In [1]: import numpy as np

In [2]: np.set_printoptions(precision=1, suppress=True, linewidth=200, legacy="1.25")

In [3]: K = np.load("case8.npy")

In [4]: K.round(1) + 0
Out[4]: 
array([[-1.5, -0.1, -1.7,  0.4,  0.2, -0.2, -1. , -0.1, -1.2, -0.8,  0.5,  0.2],
       [ 1.4, -0.4,  0.6, -0.6, -0.3,  1.7, -0.1,  1.1,  0. ,  0.9,  0.5, -1.1],
       [ 1. ,  0.3,  1.6, -0.1, -0.1, -0.7,  1.3, -0.5,  1.4,  0.4, -0.8,  0.3],
       [-0.7,  0.5,  0.3,  0.5,  0.2, -1.8,  0.7, -1.2,  0.6, -0.7, -0.8,  1.1],
       [ 0.2,  0.5,  1.1,  0.2,  0.1, -1.5,  1.1, -1. ,  1.2, -0.1, -1. ,  0.8],
       [-1. ,  0.5,  0. ,  0.5,  0.2, -1.8,  0.5, -1.2,  0.5, -0.8, -0.7,  1.1],
       [-0.2, -0.5, -1.1, -0.2, -0.1,  1.4, -1.1,  1. , -1.2,  0.1,  1. , -0.8],
       [-0.1,  0.5,  0.9,  0.3,  0.1, -1.6,  1. , -1.1,  1.1, -0.3, -1. ,  0.9],
       [ 1.7, -0.1,  1.5, -0.5, -0.2,  0.7,  0.8,  0.4,  1. ,  0.9, -0.2, -0.5],
       [-1.4, -0.1, -1.7,  0.3,  0.2,  0. , -1.1,  0. , -1.3, -0.7,  0.6,  0.1],
       [-1.1,  0.5, -0.2,  0.6,  0.2, -1.8,  0.4, -1.2,  0.3, -0.8, -0.7,  1.1],
       [-0.1,  0.5,  0.9,  0.3,  0.1, -1.6,  1. , -1.1,  1.1, -0.3, -1. ,  0.9],
       [-0.7,  0.5,  0.3,  0.5,  0.2, -1.8,  0.7, -1.2,  0.7, -0.6, -0.8,  1.1],
       [ 1.6,  0. ,  1.7, -0.4, -0.2,  0.4,  1. ,  0.2,  1.2,  0.9, -0.4, -0.3],
       [ 0.1, -0.5, -0.9, -0.3, -0.1,  1.6, -1. ,  1.1, -1.1,  0.3,  1. , -0.9],
       [ 0.6,  0.4,  1.4,  0. ,  0. , -1.1,  1.2, -0.7,  1.4,  0.1, -0.9,  0.6],
       [-1.7,  0.2, -1.2,  0.6,  0.3, -1.2, -0.4, -0.8, -0.6, -1. , -0.1,  0.8],
       [ 1.7, -0.1,  1.5, -0.5, -0.3,  0.8,  0.7,  0.5,  0.9,  1. , -0.2, -0.6],
       [-1.4, -0.1, -1.7,  0.3,  0.2,  0. , -1.1,  0. , -1.3, -0.7,  0.6,  0.1],
       [ 0. ,  0.5,  1. ,  0.3,  0.1, -1.5,  1.1, -1. ,  1.2, -0.2, -1. ,  0.9],
       [-1.7,  0.2, -1.2,  0.6,  0.3, -1.2, -0.4, -0.8, -0.6, -1. , -0.1,  0.8],
       [-1.7,  0.2, -1.2,  0.6,  0.3, -1.2, -0.5, -0.7, -0.6, -1. , -0.1,  0.8]])

In [5]: left, s, vt = np.linalg.svd(K)

In [6]: np.argmax(s[:-1] / (s[1:] + 1e-6)) + 1
Out[6]: 2

In [7]: out = left[:, :2] @ np.diag(s[:2]) @ vt[:2]

In [8]: np.linalg.matrix_rank(K, rtol=0.05)
Out[8]: 2

In [9]: rng = np.random.default_rng(16)

In [10]: out = K + rng.integers(-2, 3, (22, 2)) @ rng.integers(-2, 3, (2, 12))

In [11]: out.round(1) + 0
Out[11]: 
array([[-1.5, -0.1, -1.7,  0.4,  0.2, -0.2, -1. , -0.1, -1.2, -0.8,  0.5,  0.2],
       [ 5.4, -0.4,  0.6, -0.6,  1.7, -2.3,  3.9, -0.9, -2. ,  2.9,  4.5, -1.1],
       [-1. , -1.7, -0.4, -0.1, -1.1,  1.3,  7.3, -3.5,  0.4, -0.6,  3.2, -3.7],
       [-2.7, -0.5, -0.7,  0.5, -0.8,  0.2,  2.7, -2.2,  0.6, -1.7,  0.2, -0.9],
       [-1.8,  1.5,  2.1,  0.2, -0.9,  0.5, -4.9,  2. ,  3.2, -1.1, -6. ,  2.8],
       [-5. , -1.5, -2. ,  0.5, -1.8,  2.2,  4.5, -3.2,  0.5, -2.8,  1.3, -2.9],
       [ 1.8,  1.5,  0.9, -0.2,  0.9, -0.6, -7.1,  4. , -0.2,  1.1, -3. ,  3.2],
       [-0.1,  2.5,  2.9,  0.3,  0.1, -1.6, -7. ,  2.9,  3.1, -0.3, -7. ,  4.9],
       [ 1.7, -2.1, -0.5, -0.5, -0.2,  0.7,  8.8, -3.6, -1. ,  0.9,  5.8, -4.5],
       [-1.4,  1.9,  0.3,  0.3,  0.2,  0. , -9.1,  4. ,  0.7, -0.7, -5.4,  4.1],
       [-9.1, -1.5, -2.2,  0.6, -3.8,  6.2,  0.4, -1.2,  2.3, -4.8, -2.7, -2.9],
       [ 5.9,  1.5,  1.9,  0.3,  3.1, -7.6,  3. , -2.1, -0.9,  2.7,  2. ,  2.9],
       [-4.7, -1.5, -1.7,  0.5, -1.8,  2.2,  4.7, -3.2,  0.7, -2.6,  1.2, -2.9],
       [ 1.6,  1. ,  2.7, -0.4, -0.2,  0.4, -3. ,  2.2,  2.2,  0.9, -3.4,  1.7],
       [ 2.1,  1.5,  1.1, -0.3,  0.9, -0.4, -7. ,  4.1, -0.1,  1.3, -3. ,  3.1],
       [ 4.6,  2.4,  3.4,  0. ,  2. , -5.1, -2.8,  1.3,  1.4,  2.1, -2.9,  4.6],
       [-1.7,  1.2, -0.2,  0.6,  0.3, -1.2, -4.4,  1.2,  0.4, -1. , -3.1,  2.8],
       [-6.3, -2.1, -0.5, -0.5, -4.3,  8.8,  0.7,  0.5,  2.9, -3. , -2.2, -4.6],
       [ 0.6, -1.1, -2.7,  0.3,  1.2, -2. ,  4.9, -3. , -3.3,  0.3,  5.6, -1.9],
       [ 0. , -0.5,  0. ,  0.3,  0.1, -1.5,  5.1, -3. ,  0.2, -0.2,  2. , -1.1],
       [-1.7,  2.2,  0.8,  0.6,  0.3, -1.2, -8.4,  3.2,  1.4, -1. , -6.1,  4.8],
       [ 0.3, -0.8, -2.2,  0.6,  1.3, -3.2,  5.5, -3.7, -2.6,  0. ,  4.9, -1.2]])

In [12]: np.round(np.linalg.svd(out - K, compute_uv=False), 1) + 0
Out[12]: array([36.8, 27.4,  0. ,  0. ,  0. ,  0. ,  0. ,  0. ,  0. ,  0. ,  0. ,  0. ])

In [13]: np.abs(out - K).sum(axis=1)
Out[13]: array([ 0., 24., 28., 14., 26., 28., 28., 28., 28., 28., 36., 30., 28., 14., 28., 28., 14., 36., 26., 14., 28., 26.])

In [14]: left, s, vt = np.linalg.svd(out)

In [15]: V = vt[:(s > 1e-8).sum()]

In [16]: vec = out[9] + 3 * out[4] + rng.integers(2) * np.eye(12)[5]

In [17]: print(vec)
[ -7.    6.3   6.6   1.   -2.6   2.6 -23.7  10.1  10.3  -4.2 -23.3  12.6]

In [18]: round(np.linalg.norm(vec - V.T @ V @ vec), 1)
Out[18]: 0.6

In [19]: np.round(V.T @ V, 1) + 0
Out[19]: 
array([[ 0.6,  0. ,  0.2, -0.1,  0.1, -0.1,  0. ,  0.2,  0. ,  0.3,  0.1,  0. ],
       [ 0. ,  0.1,  0.1,  0. ,  0. , -0.1, -0.1,  0. ,  0. ,  0. , -0.1,  0.1],
       [ 0.2,  0.1,  0.4, -0.1,  0. ,  0. ,  0.1,  0. ,  0.3,  0.1, -0.2,  0. ],
       [-0.1,  0. , -0.1,  0. ,  0. , -0.1,  0. , -0.1,  0. , -0.1,  0. ,  0.1],
       [ 0.1,  0. ,  0. ,  0. ,  0.1, -0.2, -0.1,  0. , -0.1,  0.1,  0.1,  0.1],
       [-0.1, -0.1,  0. , -0.1, -0.2,  0.6, -0.1,  0.2,  0.1,  0. ,  0. , -0.3],
       [ 0. , -0.1,  0.1,  0. , -0.1, -0.1,  0.7, -0.3,  0.1,  0. ,  0.2, -0.2],
       [ 0.2,  0. ,  0. , -0.1,  0. ,  0.2, -0.3,  0.3,  0. ,  0.1,  0. ,  0. ],
       [ 0. ,  0. ,  0.3,  0. , -0.1,  0.1,  0.1,  0. ,  0.4,  0. , -0.3,  0. ],
       [ 0.3,  0. ,  0.1, -0.1,  0.1,  0. ,  0. ,  0.1,  0. ,  0.2,  0.1,  0. ],
       [ 0.1, -0.1, -0.2,  0. ,  0.1,  0. ,  0.2,  0. , -0.3,  0.1,  0.4, -0.2],
       [ 0. ,  0.1,  0. ,  0.1,  0.1, -0.3, -0.2,  0. ,  0. ,  0. , -0.2,  0.3]])

In [20]: np.round(np.diag(V.T @ V), 1) + 0
Out[20]: array([0.6, 0.1, 0.4, 0. , 0.1, 0.6, 0.7, 0.3, 0.4, 0.2, 0.4, 0.3])
